>>> import numpy as np
>>> np.set_printoptions(precision=2, suppress=True, linewidth=200)
>>> def rnd(a):
...     return np.round(a, 2) + 0
... 
>>> E = np.load("layer1.npy")
>>> print(E)
[[ 0.66  0.87  0.42  0.8  -0.86  0.87 -0.96 -0.3 ]
 [-0.97 -0.28 -0.21 -0.01  0.83 -0.75  0.63  0.95]
 [-0.99 -0.25  1.    0.75  1.    0.24  0.77  0.9 ]
 [-0.99  0.44  0.02  0.73  0.95 -0.62 -0.41  0.98]
 [ 0.66 -0.96  1.   -0.9   0.68  0.37  1.   -0.85]
 [ 0.94  0.56 -0.94  0.02 -0.95  0.3  -0.89 -0.82]
 [ 0.49  0.07 -1.   -0.74 -0.96 -0.95 -0.68  0.12]
 [ 0.9  -0.48 -1.   -0.94 -1.   -0.83  0.33 -0.52]
 [ 0.95 -0.45  0.26 -0.61 -0.73  0.45  0.48 -0.93]
 [ 0.99  0.27 -1.   -0.69 -1.    0.   -0.74 -0.91]
 [ 0.88  0.73 -0.97  0.22 -0.97  0.32 -0.94 -0.58]
 [ 0.61 -0.13  0.89 -0.21 -0.74  0.74  0.49 -0.45]
 [ 0.97 -0.95  0.89 -0.89  0.83 -0.09  0.98 -0.99]
 [-0.65  0.99  1.    0.99 -0.3   0.99 -0.99  0.79]
 [ 0.09 -0.61  1.   -0.02  0.88  0.76  0.9  -0.54]
 [ 0.93 -0.45 -0.94 -0.52  0.51 -0.65 -0.23 -0.96]
 [-0.44  0.53  0.91  0.74  0.64  0.61 -0.6   0.28]
 [ 0.75  0.57 -0.98  0.2  -0.72 -0.25 -0.91 -0.57]
 [-0.49 -0.88 -1.   -0.98 -0.98 -0.97  0.97  0.83]
 [-0.91 -0.46 -0.93 -0.59 -0.08 -0.87  0.73  0.91]
 [-0.99 -0.36  0.77  0.04  0.84 -0.52  0.85  0.98]
 [-0.91  0.97 -0.46  0.97 -0.47  0.57 -0.99  0.96]
 [ 0.8   0.66  0.99  0.81  0.25  0.95 -0.8  -0.82]
 [ 0.99  0.92  0.94  0.97  0.92  0.95 -1.   -1.  ]
 [-0.98  0.6   1.    0.96  1.    0.48 -0.66  0.81]
 [-0.98  0.06  1.    0.79  0.98  0.67  0.66  0.93]
 [ 0.98 -0.92  1.   -0.93 -0.85  0.88  0.99 -0.98]
 [-0.99  0.91 -0.98  0.83 -0.64 -0.59 -0.96  1.  ]
 [-0.59 -0.92  1.   -0.35  1.    0.49  0.99 -0.4 ]
 [-0.99  0.96  0.99  0.99  0.93  0.8  -0.97  0.99]
 [-0.03  0.92  0.96  0.98  0.92  0.87 -0.99 -0.32]
 [ 0.49  0.36 -1.   -0.6  -0.97 -0.93 -0.86  0.18]
 [ 0.63 -0.61 -0.85 -0.81 -0.82 -0.45  0.75 -0.43]
 [ 0.1   0.92 -1.    0.43 -0.96 -0.91 -1.    0.61]]
>>> P = E @ np.linalg.solve(E.T @ E, E.T)
>>> print(rnd(P @ E[:, 5]))
[ 0.87 -0.75  0.24 -0.62  0.37  0.3  -0.95 -0.83  0.45  0.    0.32  0.74 -0.09  0.99  0.76 -0.65  0.61 -0.25 -0.97 -0.87 -0.52  0.57  0.95  0.95  0.48  0.67  0.88 -0.59  0.49  0.8   0.87 -0.93 -0.45
 -0.91]
>>> Xs = E - E.mean(axis=0)
>>> evecs = np.linalg.svd(Xs)[2][:3]
>>> M2 = Xs - Xs @ evecs.T @ evecs
>>> print(rnd(np.cov(Xs @ evecs.T, rowvar=False)))
[[1.92 0.   0.  ]
 [0.   1.49 0.  ]
 [0.   0.   1.19]]
>>> print(rnd(np.linalg.norm(M2) / np.linalg.norm(Xs)))
0.28
>>> idx = E[:, 5] > np.median(E[:, 5])
>>> u = E[idx].mean(axis=0) - E[~idx].mean(axis=0)
>>> print(((E - E.mean(axis=0)) @ u > 0).astype(int))
[1 0 1 0 1 0 0 0 0 0 0 1 1 1 1 0 1 0 0 0 0 1 1 1 1 1 1 0 1 1 1 0 0 0]
>>> print(rnd((((E - E.mean(axis=0)) @ u > 0) == idx).mean()))
0.88
>>> rng = np.random.default_rng(719729)
>>> idx = rng.integers(0, 3, 6)
>>> arr = np.triu((idx[:, None] == idx) & (rng.random((6, 6)) < 0.8), 1).astype(int)
>>> arr += arr.T
>>> print(arr)
[[0 0 1 0 0 0]
 [0 0 0 0 1 0]
 [1 0 0 0 0 1]
 [0 0 0 0 0 0]
 [0 1 0 0 0 0]
 [0 0 1 0 0 0]]
>>> # rank 4
>>> U, sigma, Vh = np.linalg.svd(arr)
>>> print(rnd(sigma))
[1.41 1.41 1.   1.   0.   0.  ]
>>> print(np.argmax(sigma[:-1] / (sigma[1:] + 1e-6)) + 1)
4
>>> M2 = U[:, :4] @ np.diag(sigma[:4]) @ Vh[:4]
>>> print(np.abs(arr - M2).max())
0.0
>>> print(rnd(np.linalg.norm(arr - M2) / np.linalg.norm(arr)))
0.0
>>> print(np.linalg.matrix_rank(M2))
4
>>> print(M2)
[[0. 0. 1. 0. 0. 0.]
 [0. 0. 0. 0. 1. 0.]
 [1. 0. 0. 0. 0. 1.]
 [0. 0. 0. 0. 0. 0.]
 [0. 1. 0. 0. 0. 0.]
 [0. 0. 1. 0. 0. 0.]]
>>> rank = np.linalg.matrix_rank(arr)
>>> print(rank)
4
>>> N = np.linalg.svd(arr)[2][rank:].T
>>> print(arr @ N)
[[0. 0.]
 [0. 0.]
 [0. 0.]
 [0. 0.]
 [0. 0.]
 [0. 0.]]
>>> print(np.allclose(arr @ N, 0))
True
>>> print(N.shape)
(6, 2)
>>> M = np.loadtxt("mat.csv", delimiter=",")
>>> print(M)
[[0. 0. 0. 0. 0. 0. 0. 0. 0.]
 [0. 0. 0. 0. 0. 0. 1. 0. 1.]
 [0. 0. 0. 0. 1. 0. 0. 0. 0.]
 [0. 0. 0. 0. 1. 1. 0. 0. 0.]
 [0. 0. 1. 1. 0. 1. 0. 0. 0.]
 [0. 0. 0. 1. 1. 0. 0. 0. 0.]
 [0. 1. 0. 0. 0. 0. 0. 1. 1.]
 [0. 0. 0. 0. 0. 0. 1. 0. 1.]
 [0. 1. 0. 0. 0. 0. 1. 1. 0.]]
>>> M2 = E / np.linalg.norm(E, axis=1, keepdims=True)
>>> C2 = M2 @ M2.T
>>> print(np.argwhere(np.triu(np.abs(C2) > 0.95, 1)))
[[ 2  9]
 [ 2 25]
 [ 3  8]
 [ 4 12]
 [ 4 27]
 [ 5 10]
 [ 5 20]
 [ 6 31]
 [ 7 16]
 [ 7 24]
 [ 7 32]
 [10 17]
 [12 21]
 [12 27]
 [14 33]
 [16 29]
 [16 32]
 [18 23]
 [18 30]
 [19 22]
 [22 23]
 [24 29]
 [24 32]
 [28 33]
 [29 32]]
>>> print((C2 - 2 * np.eye(34)).round(6).argmax(axis=1))
[22 20 25 24 12 10 31 32 26  5  5 26  4 29 28  7 29 10 19 18  2 27 23 22 29  2  8 21 14 24 16  6  7 27]
>>> print(rnd(np.linalg.norm(M2, axis=1)))
[1. 1. 1. 1. 1. 1. 1. 1. 1. 1. 1. 1. 1. 1. 1. 1. 1. 1. 1. 1. 1. 1. 1. 1. 1. 1. 1. 1. 1. 1. 1. 1. 1. 1.]
>>> print(rnd(np.degrees(np.arccos(np.clip(C2[21, 30], -1, 1)))))
66.33
>>> vals, evecs = np.linalg.eigh(M)
>>> print(rnd(evecs.T @ M @ evecs))
[[-1.56  0.    0.    0.    0.    0.    0.    0.    0.  ]
 [ 0.   -1.48  0.    0.    0.    0.    0.    0.    0.  ]
 [ 0.    0.   -1.    0.    0.    0.    0.    0.    0.  ]
 [ 0.    0.    0.   -1.    0.    0.    0.    0.    0.  ]
 [ 0.    0.    0.    0.    0.    0.    0.    0.    0.  ]
 [ 0.    0.    0.    0.    0.    0.    0.    0.    0.  ]
 [ 0.    0.    0.    0.    0.    0.    0.31  0.    0.  ]
 [ 0.    0.    0.    0.    0.    0.    0.    2.17  0.  ]
 [ 0.    0.    0.    0.    0.    0.    0.    0.    2.56]]
>>> print(np.abs(evecs[:, -1]).round(6).argmax())
6
>>> print((vals > 1e-8).sum(), (vals < -1e-8).sum())
3 4
>>> print(rnd(evecs @ np.diag(vals) @ evecs.T))
[[0. 0. 0. 0. 0. 0. 0. 0. 0.]
 [0. 0. 0. 0. 0. 0. 1. 0. 1.]
 [0. 0. 0. 0. 1. 0. 0. 0. 0.]
 [0. 0. 0. 0. 1. 1. 0. 0. 0.]
 [0. 0. 1. 1. 0. 1. 0. 0. 0.]
 [0. 0. 0. 1. 1. 0. 0. 0. 0.]
 [0. 1. 0. 0. 0. 0. 0. 1. 1.]
 [0. 0. 0. 0. 0. 0. 1. 0. 1.]
 [0. 1. 0. 0. 0. 0. 1. 1. 0.]]
>>> print(rnd(np.linalg.svd(M, compute_uv=False)))
[2.56 2.17 1.56 1.48 1.   1.   0.31 0.   0.  ]
>>> print(rnd(np.abs(evecs[:, -1])))
[0.   0.44 0.   0.   0.   0.   0.56 0.44 0.56]
>>> print(rnd(evecs.T @ evecs))
[[1. 0. 0. 0. 0. 0. 0. 0. 0.]
 [0. 1. 0. 0. 0. 0. 0. 0. 0.]
 [0. 0. 1. 0. 0. 0. 0. 0. 0.]
 [0. 0. 0. 1. 0. 0. 0. 0. 0.]
 [0. 0. 0. 0. 1. 0. 0. 0. 0.]
 [0. 0. 0. 0. 0. 1. 0. 0. 0.]
 [0. 0. 0. 0. 0. 0. 1. 0. 0.]
 [0. 0. 0. 0. 0. 0. 0. 1. 0.]
 [0. 0. 0. 0. 0. 0. 0. 0. 1.]]
>>> print(rnd(vals))
[-1.56 -1.48 -1.   -1.    0.    0.    0.31  2.17  2.56]
